>>> import numpy as np
>>> np.set_printoptions(suppress=True, linewidth=120)
>>> tidy = lambda a: np.round(a, 1) + 0
>>> arr = np.load("case13.npy")
>>> print(arr)
[[ 17.    0.1  -1.8  -8.3   1.6  -8.8  -6.7]
 [  9.2   7.5  18.4  -8.4  -5.8   1.3   0.7]
 [ -1.    0.3   9.4   0.7   7.3   4.4   0.1]
 [ -2.4  29.5  -2.    5.7  -1.4   9.2  -1.7]
 [  4.9   0.3  -3.6   1.6   3.6  -0.6   3.5]
 [ 13.5   4.1   8.1   7.1   3.  -20.8   0.4]
 [ -9.2 -10.9   6.9  10.7   1.6  -2.9  11.1]
 [-11.3  12.4  17.3   2.3  -1.9  -1.4   1.2]
 [ -5.6  12.4  -4.2  -4.   -0.8 -13.1  -7.6]
 [  9.1  -8.  -11.2   0.    3.4   4.1   3.3]
 [ -5.   17.9  -9.7  14.    0.9  -4.3   1.5]
 [ -6.5   5.1 -12.   13.1  10.4  -5.3   8.2]
 [  1.6 -14.8  -4.1   8.7   0.2   3.1  10.8]
 [-16.4  -4.6   1.3  -5.1   6.9   1.7  -5.5]
 [  5.  -17.7   3.6  -3.   -0.5 -11.1  -2.1]
 [  1.2  -9.3  -4.4  -1.3  -1.8   1.1   4.3]
 [ 13.2   1.7   2.   -2.1  -0.9   2.3  -0.1]
 [ -1.9   0.9  -8.1   2.3  -2.8   4.1  -8.9]
 [  9.4   6.3  -9.5 -12.5   3.3  -4.5   2.5]
 [  0.8   2.6  -1.2   8.2 -11.7   1.9  -2.4]
 [  0.2   3.8  -0.3   2.8  -2.9  26.1  -8.3]
 [ -7.   -1.5  -2.8   5.3   4.1   3.3  -0.2]
 [ -3.3  15.3   6.9   7.3  -1.4 -10.9  -1.9]
 [  6.1   4.5  -0.8  -1.8  -0.8 -18.7  -7.4]
 [ -6.8  -3.7   1.2  -3.    1.9   0.9   1.1]
 [  5.8  11.   -3.5  -1.8   0.1  14.7   3.1]
 [ -6.9  -2.2   1.1   4.3   2.1  -5.4  -4. ]
 [ -6.5  -8.3   4.7  -1.4   6.9  -3.8   2.5]
 [-10.1 -11.6  -0.3  -1.3  -1.9  -4.7   1. ]
 [ -9.    7.3   1.7  -5.7   4.5  -7.    6.1]
 [  4.7  -0.1  -7.2  -5.9   5.2  -2.    1.6]
 [  1.4   1.2   5.8   6.6   0.   12.2   1.2]
 [-13.6  -3.6   1.7 -11.9  -4.1   2.5  -4.4]
 [  9.8   6.3  -8.6  -5.2   1.4 -14.8  -1.5]
 [-12.8  -8.3  11.7   4.5  -5.1  16.9   2. ]
 [ -3.1  -6.3   1.2  10.3   3.5   1.3   8.2]
 [-22.2   5.3   2.8   8.5   5.6  -7.9   1.3]
 [ -5.4 -16.8   3.2  13.5   2.    7.3   1.2]
 [  3.1  17.   -0.3 -13.2   4.3 -19.    2.5]
 [ -7.5  10.8  -4.7   9.9   4.6  -5.6   7.2]
 [-11.1 -11.5   1.8   6.6  -0.2 -17.6   3.5]
 [ -4.8 -13.1   3.8  12.8  -7.7  -1.2  10.1]
 [ 15.6   3.2   2.3  -3.2   3.8   1.3  -9.9]
 [ 12.5   8.5  -3.6  16.9  -1.2   5.5   5.3]
 [  1.6  -0.8  -0.8  -1.6  -5.6  -2.2   2.5]
 [ -5.8  -8.    9.2   2.1   5.3  10.2  13.5]
 [  0.7   6.    4.7   5.7  -0.7   0.6   0.1]
 [-11.4   6.2   2.5   4.1   6.7   6.5   5.6]
 [ -8.  -18.5  -4.9   1.3  -6.2  13.8   1.8]]
>>> O, r_ = np.linalg.qr(arr)
>>> print(tidy(abs(r_[0, 0])), tidy(np.linalg.norm(arr[:, 0])))
62.0 62.0
>>> print(O.shape, r_.shape)
(49, 7) (7, 7)
